$ ipython --no-banner

In [1]: import numpy as np

In [2]: np.set_printoptions(suppress=True, linewidth=140)

In [3]: rnd = lambda a: np.round(a, 2) + 0

In [4]: C = np.sign(np.array([[0, 2, 2, 0], [0, 2, 2, 1], [1, 1, 1, 2], [1, 0, 1, 0]]))

In [5]: Y = (np.tril(C, -1) + np.eye(4)) @ (np.triu(C, 1) + np.eye(4))

In [6]: vals = np.array([0, 1, 5, 1])

In [7]: F = np.rint(Y * vals @ np.linalg.inv(Y)) + 0

In [8]: F
Out[8]: 
array([[ -4.,  -8.,   9.,  -5.],
       [ -4.,  -7.,   8.,  -4.],
       [-13., -24.,  26., -13.],
       [ -9., -16.,  17.,  -8.]])

In [9]: # rows and columns are dependent

In [10]: np.argsort(-np.linalg.norm(F, axis=0).round(6), kind="stable")[:3]
Out[10]: array([2, 1, 0])

In [11]: rnd(np.linalg.norm(F, 2) / np.linalg.norm(F))
Out[11]: np.float64(1.0)

In [12]: x = np.array([-1, 1, 3, 1])

In [13]: F * x
Out[13]: 
array([[  4.,  -8.,  27.,  -5.],
       [  4.,  -7.,  24.,  -4.],
       [ 13., -24.,  78., -13.],
       [  9., -16.,  51.,  -8.]])

In [14]: F @ x
Out[14]: array([18., 17., 54., 36.])

In [15]: np.linalg.norm(F @ x) <= np.linalg.norm(F, 2) * np.linalg.norm(x) + 1e-9
Out[15]: np.True_

In [16]: F @ np.ones(4)
Out[16]: array([ -8.,  -7., -24., -16.])

In [17]: C2 = F.T @ F

In [18]: rnd(np.linalg.svd(F, compute_uv=False) ** 2)
Out[18]: array([2609.82,    1.11,    0.08,    0.  ])

In [19]: C2
Out[19]: 
array([[  282.,   516.,  -559.,   277.],
       [  516.,   945., -1024.,   508.],
       [ -559., -1024.,  1110.,  -551.],
       [  277.,   508.,  -551.,   274.]])

In [20]: np.allclose(C2, C2.T)
Out[20]: True

In [21]: rnd(np.linalg.eigvalsh(C2)[::-1])
Out[21]: array([2609.82,    1.11,    0.08,    0.  ])

In [22]: vals, vecs = np.linalg.eigh(C2)

In [23]: x = np.array([-1, 0, -2, 1])

In [24]: np.abs(C2).sum(axis=1).max(), rnd(np.abs(vals).max())
Out[24]: (np.float64(3244.0), np.float64(2609.82))

In [25]: rnd(np.linalg.eigvalsh(C2[1:, 1:]))
Out[25]: array([   0.04,    0.72, 2328.24])
